In [1]: import numpy as np

In [2]: np.set_printoptions(suppress=True, linewidth=160)

In [3]: J = np.load("out4.npy")

In [4]: J
Out[4]: 
array([[ 1.,  0.,  0.,  0.,  0.,  0.,  0.],
       [ 0., -1.,  2., -2., -2.,  1., -1.],
       [ 0.,  0.,  2.,  1.,  1.,  1., -2.],
       [ 0., -1., -2.,  0.,  0.,  2.,  0.],
       [ 0.,  2., -1., -1., -2., -2.,  2.],
       [ 0.,  1.,  2., -2., -1.,  2.,  0.],
       [ 0.,  2., -2., -1., -2., -2., -2.]])

In [5]: A2 = J / np.linalg.norm(J, axis=1, keepdims=True)

In [6]: gram = A2 @ A2.T

In [7]: round(float(np.degrees(np.arccos(np.clip(gram[4, 2], -1, 1)))), 3)
Out[7]: 141.42

In [8]: J @ J
Out[8]: 
array([[  1.,   0.,   0.,   0.,   0.,   0.,   0.],
       [  0.,  -2.,  12.,   5.,   9.,   5.,  -5.],
       [  0.,  -2.,   7.,   1.,   3.,   8.,   2.],
       [  0.,   3.,  -2.,  -4.,  -2.,   1.,   5.],
       [  0.,  -3.,  -2.,  -1.,  -3.,  -5.,  -8.],
       [  0.,   1.,  15.,  -3.,   0.,   5.,  -7.],
       [  0., -11.,   4.,   2.,   4.,   2.,   2.]])

In [9]: print(np.round(np.sort(np.linalg.eigvals(J).real), 3))
[-2.599 -1.146 -1.146 -0.059 -0.059  1.     4.008]

In [10]: np.flatnonzero(np.linalg.matrix_power((J != 0) + (J.T != 0) + np.eye(7), 7)[5])
Out[10]: array([1, 2, 3, 4, 5, 6])

In [11]: (np.linalg.matrix_power((J != 0) + (J.T != 0) + np.eye(7), 7) > 0).astype(int)
Out[11]: 
array([[1, 0, 0, 0, 0, 0, 0],
       [0, 1, 1, 1, 1, 1, 1],
       [0, 1, 1, 1, 1, 1, 1],
       [0, 1, 1, 1, 1, 1, 1],
       [0, 1, 1, 1, 1, 1, 1],
       [0, 1, 1, 1, 1, 1, 1],
       [0, 1, 1, 1, 1, 1, 1]])

In [12]: np.allclose(J @ J.T, J.T @ J)
Out[12]: False

In [13]: round(np.abs(np.linalg.eigvals(J)).max(), 3)
Out[13]: np.float64(4.008)

In [14]: J @ J
Out[14]: 
array([[  1.,   0.,   0.,   0.,   0.,   0.,   0.],
       [  0.,  -2.,  12.,   5.,   9.,   5.,  -5.],
       [  0.,  -2.,   7.,   1.,   3.,   8.,   2.],
       [  0.,   3.,  -2.,  -4.,  -2.,   1.,   5.],
       [  0.,  -3.,  -2.,  -1.,  -3.,  -5.,  -8.],
       [  0.,   1.,  15.,  -3.,   0.,   5.,  -7.],
       [  0., -11.,   4.,   2.,   4.,   2.,   2.]])

In [15]: print(np.trace(J))
0.0

In [16]: np.linalg.determinant(J)
Traceback (most recent call last):
  Cell In[16], line 1
    np.linalg.determinant(J)
AttributeError: module 'numpy.linalg' has no attribute 'determinant'


In [17]: np.round(np.linalg.matrix_power(J, 2), 3)
Out[17]: 
array([[  1.,   0.,   0.,   0.,   0.,   0.,   0.],
       [  0.,  -2.,  12.,   5.,   9.,   5.,  -5.],
       [  0.,  -2.,   7.,   1.,   3.,   8.,   2.],
       [  0.,   3.,  -2.,  -4.,  -2.,   1.,   5.],
       [  0.,  -3.,  -2.,  -1.,  -3.,  -5.,  -8.],
       [  0.,   1.,  15.,  -3.,   0.,   5.,  -7.],
       [  0., -11.,   4.,   2.,   4.,   2.,   2.]])

In [18]: (J - J.T) / 2
Out[18]: 
array([[ 0. ,  0. ,  0. ,  0. ,  0. ,  0. ,  0. ],
       [ 0. ,  0. ,  1. , -0.5, -2. ,  0. , -1.5],
       [ 0. , -1. ,  0. ,  1.5,  1. , -0.5,  0. ],
       [ 0. ,  0.5, -1.5,  0. ,  0.5,  2. ,  0.5],
       [ 0. ,  2. , -1. , -0.5,  0. , -0.5,  2. ],
       [ 0. ,  0. ,  0.5, -2. ,  0.5,  0. ,  1. ],
       [ 0. ,  1.5,  0. , -0.5, -2. , -1. ,  0. ]])

In [19]: def softmax(z):
    ...:     e = np.exp(z - z.max(axis=-1, keepdims=True))
    ...:     return e / e.sum(axis=-1, keepdims=True)
    ...: 

In [20]: np.round(softmax(J[6] + -3), 3)
Out[20]: array([0.108, 0.795, 0.015, 0.04 , 0.015, 0.015, 0.015])

In [21]: np.round(softmax(10 * J[6]), 3) + 0
Out[21]: array([0., 1., 0., 0., 0., 0., 0.])

In [22]: S = J @ J.T / np.sqrt(7)

In [23]: softmax(S).round(6).argmax(axis=1)
Out[23]: array([0, 1, 2, 3, 4, 5, 6])

In [24]: arr = np.load("run5.npy")

In [25]: print(arr)
[[ 0  1 -5 -6 -1]
 [ 1  8 -3 -4 -1]
 [-5 -3  4  5  2]
 [-6 -4  5  8  3]
 [-1 -1  2  3 -6]]

In [26]: W1 = np.array([[-3, -1, 1, 2, -2, 2],
    ...:     [2, -3, 0, 1, 2, -1],
    ...:     [0, 1, 0, 1, 3, 1],
    ...:     [-3, 3, 0, 3, 0, -3],
    ...:     [3, 1, 1, 1, -2, -1]])

In [27]: b = np.array([0, 1, 2, -1, 1, -1])

In [28]: hid = np.maximum(arr @ W1 + b, 0)

In [29]: np.linalg.matrix_rank(hid)
Out[29]: np.int64(5)

In [30]: hid
Out[30]: 
array([[17,  0,  1,  0,  0, 12],
       [22,  0,  2,  0,  8,  3],
       [ 0, 36,  0,  7, 13,  0],
       [ 0, 51,  0, 15, 14,  0],
       [ 0, 10,  0,  1, 19,  0]])

In [31]: W2 = np.array([[3, -1], [-2, -1], [-2, 2], [2, 3], [-3, -2], [-2, -2]])

In [32]: print(W1 @ W2)
[[ -3  12]
 [ 10   2]
 [-11  -6]
 [ -3  15]
 [ 15   7]]

In [33]: (hid @ W2).round(6).argmax(axis=1)
Out[33]: array([0, 0, 1, 1, 1])

In [34]: np.allclose(arr, arr.T)
Out[34]: True

In [35]: round(np.abs(np.linalg.eigvals(arr)).max(), 3)
Out[35]: np.float64(18.388)

In [36]: np.linalg.determinant(arr)
Traceback (most recent call last):
  Cell In[36], line 1
    np.linalg.determinant(arr)
AttributeError: module 'numpy.linalg' has no attribute 'determinant'


In [37]: np.round(np.sort(np.abs(np.linalg.eigvals(arr))), 3)
Out[37]: array([ 0.715,  4.031,  5.73 ,  6.802, 18.388])

In [38]: np.allclose(arr @ arr.T, arr.T @ arr)
Out[38]: True

In [39]: np.round(np.linalg.det(arr), 3)
Out[39]: np.float64(2066.0)

In [40]: np.linalg.matrix_power(arr, 4)
Out[40]: 
array([[ 16227,  18380, -19911, -27802,  -6755],
       [ 18380,  22739, -23253, -32398,  -7571],
       [-19911, -23253,  25260,  35170,   7866],
       [-27802, -32398,  35170,  48984,  10966],
       [ -6755,  -7571,   7866,  10966,   4608]])

In [41]: evals, V = np.linalg.eigh(arr)

In [42]: np.round(np.linalg.eigvalsh(arr @ arr), 3)
Out[42]: array([  0.511,  16.251,  32.833,  46.27 , 338.134])

In [43]: print(np.round(np.abs(V[:, -1]), 3))
[0.373 0.437 0.469 0.653 0.152]

In [44]: evals.round(3)
Out[44]: array([-6.802, -4.031,  0.715,  5.73 , 18.388])

In [45]: np.abs(V[:, -1]).round(6).argmax()
Out[45]: np.int64(3)

In [46]: print(np.round(np.linalg.svd(arr, compute_uv=False), 3))
[18.388  6.802  5.73   4.031  0.715]

In [47]: print(np.round(np.linalg.eigvalsh(arr + 2 * np.eye(5)), 3))
[-4.802 -2.031  2.715  7.73  20.388]

In [48]: np.round(V.T @ arr @ V, 3) + 0
Out[48]: 
array([[-6.802,  0.   ,  0.   ,  0.   ,  0.   ],
       [ 0.   , -4.031,  0.   ,  0.   ,  0.   ],
       [ 0.   ,  0.   ,  0.715,  0.   ,  0.   ],
       [ 0.   ,  0.   ,  0.   ,  5.73 ,  0.   ],
       [ 0.   ,  0.   ,  0.   ,  0.   , 18.388]])

In [49]: evals, V = np.linalg.eig(arr)

In [50]: np.round(np.sort(np.linalg.eigvals(arr.T)), 3)
Out[50]: array([-6.802, -4.031,  0.715,  5.73 , 18.388])

In [51]: np.round(np.sort(np.linalg.eigvals(np.linalg.inv(arr))), 3)
Out[51]: array([-0.248, -0.147,  0.054,  0.175,  1.399])

In [52]: evals.round(3)
Out[52]: array([18.388, -6.802, -4.031,  5.73 ,  0.715])

In [53]: print(np.round(arr @ V[:, 0] - evals[0] * V[:, 0], 3) + 0)
[0. 0. 0. 0. 0.]
